$ python3 -q
>>> import numpy as np
>>> np.set_printoptions(suppress=True, linewidth=160)
>>> J = np.loadtxt("mat.csv", delimiter=",")
>>> J
array([[ 167.,  105., -125.,   20., -140.,   35.,  -69.,  102., -105., -112.],
       [ 105.,  177.,  -64.,   44., -115.,  -18.,   10.,  116.,  -82.,  -65.],
       [-125.,  -64.,  155.,  -30.,  127.,  -81.,   30.,  -31.,   82.,   69.],
       [  20.,   44.,  -30.,  137., -130.,   85.,  -17.,   66., -121.,  -57.],
       [-140., -115.,  127., -130.,  228., -133.,   12., -131.,  192.,  134.],
       [  35.,  -18.,  -81.,   85., -133.,  227.,  126.,   75., -113.,  -80.],
       [ -69.,   10.,   30.,  -17.,   12.,  126.,  298.,   35.,   16.,   24.],
       [ 102.,  116.,  -31.,   66., -131.,   75.,   35.,  198., -115., -123.],
       [-105.,  -82.,   82., -121.,  192., -113.,   16., -115.,  172.,  117.],
       [-112.,  -65.,   69.,  -57.,  134.,  -80.,   24., -123.,  117.,  112.]])
>>> # symmetric, so the eigenvalues are real
>>> ev, vecs = np.linalg.eigvalsh(J)
Traceback (most recent call last):
  File "<python-input-5>", line 1, in <module>
    ev, vecs = np.linalg.eigvalsh(J)
    ^^^^^^^^
ValueError: too many values to unpack (expected 2)
>>> ev, vecs = np.linalg.eigh(J)
>>> np.abs(vecs[:, -1]).round(6).argmax()
np.int64(4)
>>> np.round(vecs.T @ vecs, 2) + 0
array([[1., 0., 0., 0., 0., 0., 0., 0., 0., 0.],
       [0., 1., 0., 0., 0., 0., 0., 0., 0., 0.],
       [0., 0., 1., 0., 0., 0., 0., 0., 0., 0.],
       [0., 0., 0., 1., 0., 0., 0., 0., 0., 0.],
       [0., 0., 0., 0., 1., 0., 0., 0., 0., 0.],
       [0., 0., 0., 0., 0., 1., 0., 0., 0., 0.],
       [0., 0., 0., 0., 0., 0., 1., 0., 0., 0.],
       [0., 0., 0., 0., 0., 0., 0., 1., 0., 0.],
       [0., 0., 0., 0., 0., 0., 0., 0., 1., 0.],
       [0., 0., 0., 0., 0., 0., 0., 0., 0., 1.]])
>>> np.round(np.abs(vecs[:, -1]), 2)
array([0.33, 0.27, 0.27, 0.25, 0.48, 0.29, 0.01, 0.34, 0.4 , 0.31])
>>> np.round(vecs.T @ J @ vecs, 2) + 0
array([[  0.  ,   0.  ,   0.  ,   0.  ,   0.  ,   0.  ,   0.  ,   0.  ,   0.  ,   0.  ],
       [  0.  ,   0.  ,   0.  ,   0.  ,   0.  ,   0.  ,   0.  ,   0.  ,   0.  ,   0.  ],
       [  0.  ,   0.  ,   0.  ,   0.  ,   0.  ,   0.  ,   0.  ,   0.  ,   0.  ,   0.  ],
       [  0.  ,   0.  ,   0.  ,   0.  ,   0.  ,   0.  ,   0.  ,   0.  ,   0.  ,   0.  ],
       [  0.  ,   0.  ,   0.  ,   0.  ,  24.96,   0.  ,   0.  ,   0.  ,   0.  ,   0.  ],
       [  0.  ,   0.  ,   0.  ,   0.  ,   0.  , 103.03,   0.  ,   0.  ,   0.  ,   0.  ],
       [  0.  ,   0.  ,   0.  ,   0.  ,   0.  ,   0.  , 166.37,   0.  ,   0.  ,   0.  ],
       [  0.  ,   0.  ,   0.  ,   0.  ,   0.  ,   0.  ,   0.  , 221.8 ,   0.  ,   0.  ],
       [  0.  ,   0.  ,   0.  ,   0.  ,   0.  ,   0.  ,   0.  ,   0.  , 405.84,   0.  ],
       [  0.  ,   0.  ,   0.  ,   0.  ,   0.  ,   0.  ,   0.  ,   0.  ,   0.  , 948.99]])
>>> np.round(vecs @ np.diag(ev) @ vecs.T, 2)
array([[ 167.,  105., -125.,   20., -140.,   35.,  -69.,  102., -105., -112.],
       [ 105.,  177.,  -64.,   44., -115.,  -18.,   10.,  116.,  -82.,  -65.],
       [-125.,  -64.,  155.,  -30.,  127.,  -81.,   30.,  -31.,   82.,   69.],
       [  20.,   44.,  -30.,  137., -130.,   85.,  -17.,   66., -121.,  -57.],
       [-140., -115.,  127., -130.,  228., -133.,   12., -131.,  192.,  134.],
       [  35.,  -18.,  -81.,   85., -133.,  227.,  126.,   75., -113.,  -80.],
       [ -69.,   10.,   30.,  -17.,   12.,  126.,  298.,   35.,   16.,   24.],
       [ 102.,  116.,  -31.,   66., -131.,   75.,   35.,  198., -115., -123.],
       [-105.,  -82.,   82., -121.,  192., -113.,   16., -115.,  172.,  117.],
       [-112.,  -65.,   69.,  -57.,  134.,  -80.,   24., -123.,  117.,  112.]])
>>> np.round(np.linalg.eigvalsh(J @ J), 2) + 0
array([     0.  ,      0.  ,      0.  ,      0.  ,    622.88,  10615.6 ,  27679.61,  49197.45, 164705.5 , 900589.95])
>>> ev.round(2) + 0
array([  0.  ,   0.  ,   0.  ,   0.  ,  24.96, 103.03, 166.37, 221.8 , 405.84, 948.99])
>>> np.round(np.linalg.svd(J, compute_uv=False), 2) + 0
array([948.99, 405.84, 221.8 , 166.37, 103.03,  24.96,   0.  ,   0.  ,   0.  ,   0.  ])
>>> np.round(J @ np.linalg.pinv(J) @ J, 2)
array([[ 167.,  105., -125.,   20., -140.,   35.,  -69.,  102., -105., -112.],
       [ 105.,  177.,  -64.,   44., -115.,  -18.,   10.,  116.,  -82.,  -65.],
       [-125.,  -64.,  155.,  -30.,  127.,  -81.,   30.,  -31.,   82.,   69.],
       [  20.,   44.,  -30.,  137., -130.,   85.,  -17.,   66., -121.,  -57.],
       [-140., -115.,  127., -130.,  228., -133.,   12., -131.,  192.,  134.],
       [  35.,  -18.,  -81.,   85., -133.,  227.,  126.,   75., -113.,  -80.],
       [ -69.,   10.,   30.,  -17.,   12.,  126.,  298.,   35.,   16.,   24.],
       [ 102.,  116.,  -31.,   66., -131.,   75.,   35.,  198., -115., -123.],
       [-105.,  -82.,   82., -121.,  192., -113.,   16., -115.,  172.,  117.],
       [-112.,  -65.,   69.,  -57.,  134.,  -80.,   24., -123.,  117.,  112.]])
>>> J.reshape(-1, 2)
array([[ 167.,  105.],
       [-125.,   20.],
       [-140.,   35.],
       [ -69.,  102.],
       [-105., -112.],
       [ 105.,  177.],
       [ -64.,   44.],
       [-115.,  -18.],
       [  10.,  116.],
       [ -82.,  -65.],
       [-125.,  -64.],
       [ 155.,  -30.],
       [ 127.,  -81.],
       [  30.,  -31.],
       [  82.,   69.],
       [  20.,   44.],
       [ -30.,  137.],
       [-130.,   85.],
       [ -17.,   66.],
       [-121.,  -57.],
       [-140., -115.],
       [ 127., -130.],
       [ 228., -133.],
       [  12., -131.],
       [ 192.,  134.],
       [  35.,  -18.],
       [ -81.,   85.],
       [-133.,  227.],
       [ 126.,   75.],
       [-113.,  -80.],
       [ -69.,   10.],
       [  30.,  -17.],
       [  12.,  126.],
       [ 298.,   35.],
       [  16.,   24.],
       [ 102.,  116.],
       [ -31.,   66.],
       [-131.,   75.],
       [  35.,  198.],
       [-115., -123.],
       [-105.,  -82.],
       [  82., -121.],
       [ 192., -113.],
       [  16., -115.],
       [ 172.,  117.],
       [-112.,  -65.],
       [  69.,  -57.],
       [ 134.,  -80.],
       [  24., -123.],
       [ 117.,  112.]])
>>> t3 = J.reshape(10, 2, -1)
>>> t3.transpose(1, 0, 2)
array([[[ 167.,  105., -125.,   20., -140.],
        [ 105.,  177.,  -64.,   44., -115.],
        [-125.,  -64.,  155.,  -30.,  127.],
        [  20.,   44.,  -30.,  137., -130.],
        [-140., -115.,  127., -130.,  228.],
        [  35.,  -18.,  -81.,   85., -133.],
        [ -69.,   10.,   30.,  -17.,   12.],
        [ 102.,  116.,  -31.,   66., -131.],
        [-105.,  -82.,   82., -121.,  192.],
        [-112.,  -65.,   69.,  -57.,  134.]],

       [[  35.,  -69.,  102., -105., -112.],
        [ -18.,   10.,  116.,  -82.,  -65.],
        [ -81.,   30.,  -31.,   82.,   69.],
        [  85.,  -17.,   66., -121.,  -57.],
        [-133.,   12., -131.,  192.,  134.],
        [ 227.,  126.,   75., -113.,  -80.],
        [ 126.,  298.,   35.,   16.,   24.],
        [  75.,   35.,  198., -115., -123.],
        [-113.,   16., -115.,  172.,  117.],
        [ -80.,   24., -123.,  117.,  112.]]])
>>> np.einsum("ihd,jhd->hij", t3, t3).shape
(2, 10, 10)
>>> t3.shape
(10, 2, 5)
>>> np.einsum("ihd,ihd->ih", t3, t3)
array([[ 74539.,  39959.],
       [ 61611.,  24829.],
       [ 60775.,  19907.],
       [ 38905.,  29760.],
       [117838.,  89814.],
       [ 33024.,  92199.],
       [  6194., 106737.],
       [ 46338.,  74408.],
       [ 75978.,  69523.],
       [ 42735.,  48338.]])
>>> t3[:, 0]
array([[ 167.,  105., -125.,   20., -140.],
       [ 105.,  177.,  -64.,   44., -115.],
       [-125.,  -64.,  155.,  -30.,  127.],
       [  20.,   44.,  -30.,  137., -130.],
       [-140., -115.,  127., -130.,  228.],
       [  35.,  -18.,  -81.,   85., -133.],
       [ -69.,   10.,   30.,  -17.,   12.],
       [ 102.,  116.,  -31.,   66., -131.],
       [-105.,  -82.,   82., -121.,  192.],
       [-112.,  -65.,   69.,  -57.,  134.]])
>>> t3.sum(axis=1)
array([[ 202.,   36.,  -23.,  -85., -252.],
       [  87.,  187.,   52.,  -38., -180.],
       [-206.,  -34.,  124.,   52.,  196.],
       [ 105.,   27.,   36.,   16., -187.],
       [-273., -103.,   -4.,   62.,  362.],
       [ 262.,  108.,   -6.,  -28., -213.],
       [  57.,  308.,   65.,   -1.,   36.],
       [ 177.,  151.,  167.,  -49., -254.],
       [-218.,  -66.,  -33.,   51.,  309.],
       [-192.,  -41.,  -54.,   60.,  246.]])
>>> np.swapaxes(t3, 1, 2)[0]
array([[ 167.,   35.],
       [ 105.,  -69.],
       [-125.,  102.],
       [  20., -105.],
       [-140., -112.]])
